$ ipython --no-banner

In [1]: import numpy as np

In [2]: import numpy.linalg as la

In [3]: np.set_printoptions(precision=2, suppress=True, linewidth=160, floatmode="fixed")

In [4]: rng = np.random.default_rng(54006)

In [5]: m1 = rng.normal(size=(40, 7)) + 5 * np.array([1, 0, 3, 0, 1, 1, 3])

In [6]: m1
Out[6]: 
array([[ 6.18, -0.69, 15.31, -0.48,  5.84,  4.92, 14.51],
       [ 5.72, -1.83, 15.78, -1.74,  5.00,  4.82, 13.20],
       [ 3.88, -1.51, 16.06, -0.12,  4.24,  4.80, 14.18],
       [ 7.11,  0.11, 14.13, -0.57,  3.36,  4.64, 14.83],
       [ 5.74,  0.75, 13.28,  0.73,  3.62,  3.72, 15.19],
       [ 5.18, -0.10, 16.02, -1.22,  2.97,  5.21, 15.94],
       [ 4.61,  0.17, 14.56,  0.52,  3.19,  5.45, 15.20],
       [ 4.06,  0.62, 13.80, -0.76,  4.95,  4.43, 16.22],
       [ 3.72,  0.47, 15.50, -0.62,  3.97,  5.84, 14.53],
       [ 5.15, -0.88, 14.75,  0.75,  4.24,  4.70, 14.30],
       [ 5.06, -0.23, 14.53, -0.58,  4.02,  3.03, 15.04],
       [ 5.53,  1.13, 15.71,  0.05,  4.39,  5.15, 15.47],
       [ 4.16,  0.04, 14.68, -2.84,  5.11,  5.48, 14.42],
       [ 5.34,  0.11, 14.13, -0.11,  4.53,  3.38, 16.11],
       [ 4.13, -0.13, 14.60,  1.34,  4.91,  5.18, 14.40],
       [ 5.45,  0.78, 14.65,  0.09,  5.70,  4.58, 15.59],
       [ 4.45, -0.11, 14.08,  0.08,  3.83,  4.42, 13.65],
       [ 5.17, -0.23, 15.42, -1.01,  4.30,  6.68, 15.28],
       [ 5.03, -2.18, 14.45,  0.86,  5.66,  4.93, 13.04],
       [ 2.34,  0.89, 13.09, -0.13,  5.56,  4.86, 14.74],
       [ 4.77,  0.76, 12.93, -2.00,  5.17,  6.01, 13.57],
       [ 5.16, -0.24, 16.41,  0.03,  3.22,  4.63, 16.02],
       [ 4.51,  0.59, 14.85, -0.38,  5.05,  6.66, 15.39],
       [ 4.33,  0.65, 13.99,  0.47,  4.20,  5.74, 15.80],
       [ 5.34,  0.48, 13.34, -0.15,  6.33,  6.11, 13.74],
       [ 2.24, -2.04, 16.73, -0.05,  4.50,  4.79, 14.41],
       [ 5.08,  0.27, 14.06, -0.41,  3.93,  4.73, 14.21],
       [ 6.41, -0.44, 15.32,  1.80,  7.12,  3.69, 14.09],
       [ 5.32,  0.57, 13.08, -0.52,  5.68,  4.00, 15.29],
       [ 4.92,  0.41, 15.72, -1.81,  6.38,  5.28, 15.21],
       [ 7.67,  0.20, 14.77, -0.67,  4.90,  3.39, 16.10],
       [ 4.97,  0.20, 14.74,  0.42,  4.20,  4.82, 12.80],
       [ 6.79, -0.32, 15.03,  2.17,  5.38,  5.31, 13.32],
       [ 5.61, -0.73, 15.43, -0.79,  5.31,  5.30, 15.16],
       [ 6.17, -1.03, 15.41, -0.24,  5.84,  5.27, 15.72],
       [ 5.17, -0.77, 15.31,  0.07,  5.27,  6.23, 15.81],
       [ 5.19,  1.03, 16.75,  2.00,  5.69,  3.56, 15.06],
       [ 5.42,  1.13, 14.71,  0.89,  4.54,  5.92, 13.10],
       [ 4.67,  1.21, 15.48,  0.53,  5.73,  4.70, 16.84],
       [ 5.47, -0.50, 16.18,  1.03,  4.08,  5.27, 15.58]])

In [7]: idx = m1[:, 5] > np.median(m1[:, 5])

In [8]: u = m1[idx].mean(axis=0) - m1[~idx].mean(axis=0)

In [9]: print(np.argsort(-np.abs(u).round(6), kind="stable"))
[5 3 4 2 6 0 1]

In [10]: print(((m1 - m1.mean(axis=0)) @ u > 0).astype(int))
[1 1 0 0 0 1 1 0 1 0 0 1 1 0 0 0 0 1 1 0 1 0 1 1 1 0 0 0 0 1 0 0 1 1 1 1 0 1 0 1]

In [11]: u
Out[11]: array([ 0.06, -0.02,  0.18, -0.24,  0.19,  1.31, -0.13])

In [12]: Ac = m1 - m1.mean(axis=0)

In [13]: Uu, s, vt = la.svd(Ac, full_matrices=False)

In [14]: vt[0] * np.sign(vt[0, np.abs(vt[0]).argmax()])
Out[14]: array([ 0.62, -0.08,  0.21,  0.63,  0.20, -0.36, -0.01])

In [15]: la.matrix_rank(Ac)
Out[15]: np.int64(7)

In [16]: np.searchsorted(np.cumsum(s ** 2) / (s ** 2).sum(), 0.9) + 1
Out[16]: np.int64(6)

In [17]: np.round(Ac.mean(axis=0), 2) + 0
Out[17]: array([0.00, 0.00, 0.00, 0.00, 0.00, 0.00, 0.00])

In [18]: out = np.c_[m1[:, :6] @ np.array([[2, 2, 2, 1, 3, 2],
    ...:     [3, 2, 1, 3, 1, 2],
    ...:     [0, 3, 1, 2, 3, 0],
    ...:     [2, 1, 3, 0, 1, 3],
    ...:     [3, 0, 3, 2, 3, 3],
    ...:     [3, 3, 3, 0, 0, 1]]), np.array([-2, -4, 3, -1, -1, -5, 2, -1, 1, 1, 0, 2, -3, 0, -3, 5, -4, -5, -5, -3, -3, -2, 1, -1, 3, -4, -2, 0, 2, 2, 5, -5, -5, 0, 2, 5, 1, 2, -3, 3])]

In [19]: out
Out[19]: 
array([[41.62, 71.18, 57.83, 46.41, 80.83, 31.99, -2.00],
       [31.92, 67.85, 49.63, 41.78, 75.93, 22.37, -4.00],
       [30.11, 67.20, 49.07, 39.95, 70.91, 21.90,  3.00],
       [37.41, 70.18, 50.75, 42.44, 73.35, 27.45, -1.00],
       [37.21, 64.71, 49.71, 41.81, 69.42, 29.75, -1.00],
       [32.17, 72.63, 47.17, 42.87, 71.19, 20.63, -5.00],
       [36.69, 70.12, 51.42, 40.63, 67.78, 26.14,  2.00],
       [36.62, 63.32, 48.42, 43.44, 68.31, 26.37, -1.00],
       [37.03, 71.76, 50.97, 44.06, 69.40, 24.26,  1.00],
       [36.01, 67.64, 53.26, 40.50, 72.30, 28.24,  1.00],
       [29.40, 61.75, 43.82, 41.45, 69.99, 22.99,  0.00],
       [43.17, 75.93, 56.67, 49.10, 78.05, 31.79,  2.00],
       [34.53, 66.04, 46.27, 43.86, 69.03, 20.68, -3.00],
       [34.53, 63.31, 48.33, 42.98, 72.00, 27.55,  0.00],
       [40.82, 68.65, 57.03, 42.75, 72.14, 31.95, -3.00],
       [44.27, 70.22, 57.44, 48.50, 78.27, 34.42,  5.00],
       [33.45, 64.23, 47.83, 39.92, 67.02, 24.81, -4.00],
       [40.55, 75.15, 55.42, 43.89, 73.40, 26.41, -5.00],
       [37.02, 64.70, 56.68, 38.71, 74.09, 30.20, -5.00],
       [38.35, 60.19, 49.53, 42.33, 63.74, 27.62, -3.00],
       [41.38, 65.89, 50.80, 43.25, 67.39, 26.60, -3.00],
       [33.22, 72.99, 50.13, 43.70, 74.14, 24.22, -2.00],
       [45.16, 74.34, 58.44, 46.07, 73.42, 30.85,  1.00],
       [41.40, 69.63, 54.56, 42.68, 68.70, 29.74, -1.00],
       [49.14, 69.82, 61.36, 46.12, 75.35, 36.29,  3.00],
       [26.14, 64.92, 46.89, 38.60, 68.34, 18.55, -4.00],
       [36.14, 66.66, 49.24, 41.88, 69.09, 26.01, -2.00],
       [47.54, 70.78, 65.54, 49.96, 87.89, 42.39,  0.00],
       [40.38, 62.51, 51.78, 44.57, 72.30, 31.27,  2.00],
       [42.45, 71.86, 55.54, 50.35, 79.65, 29.66,  2.00],
       [39.48, 69.55, 53.18, 47.60, 81.53, 31.83,  5.00],
       [38.46, 69.45, 53.21, 43.45, 72.35, 29.04, -5.00],
       [49.04, 76.14, 66.89, 46.65, 83.48, 40.91, -5.00],
       [39.29, 71.17, 55.39, 44.90, 77.54, 28.63,  0.00],
       [42.12, 72.10, 59.35, 45.59, 81.00, 32.35,  2.00],
       [42.66, 73.49, 59.58, 44.02, 76.54, 31.05,  5.00],
       [45.22, 75.36, 61.91, 53.15, 85.91, 39.06,  1.00],
       [47.41, 75.89, 60.75, 47.32, 76.04, 35.34,  2.00],
       [45.33, 72.83, 58.92, 50.72, 79.39, 35.25, -3.00],
       [39.54, 75.32, 57.75, 44.48, 77.70, 30.52,  3.00]])

In [20]: la.matrix_rank(np.c_[m1, out])
Out[20]: np.int64(8)

In [21]: np.round(la.lstsq(m1, out[:, 0])[0], 2) + 0
Out[21]: array([2.00, 3.00, 0.00, 2.00, 3.00, 3.00, 0.00])

In [22]: print(la.norm(la.qr(m1)[0].T @ out, axis=0) ** 2 / ((out ** 2).sum(axis=0) + 1e-12))
[1.00 1.00 1.00 1.00 1.00 1.00 0.15]
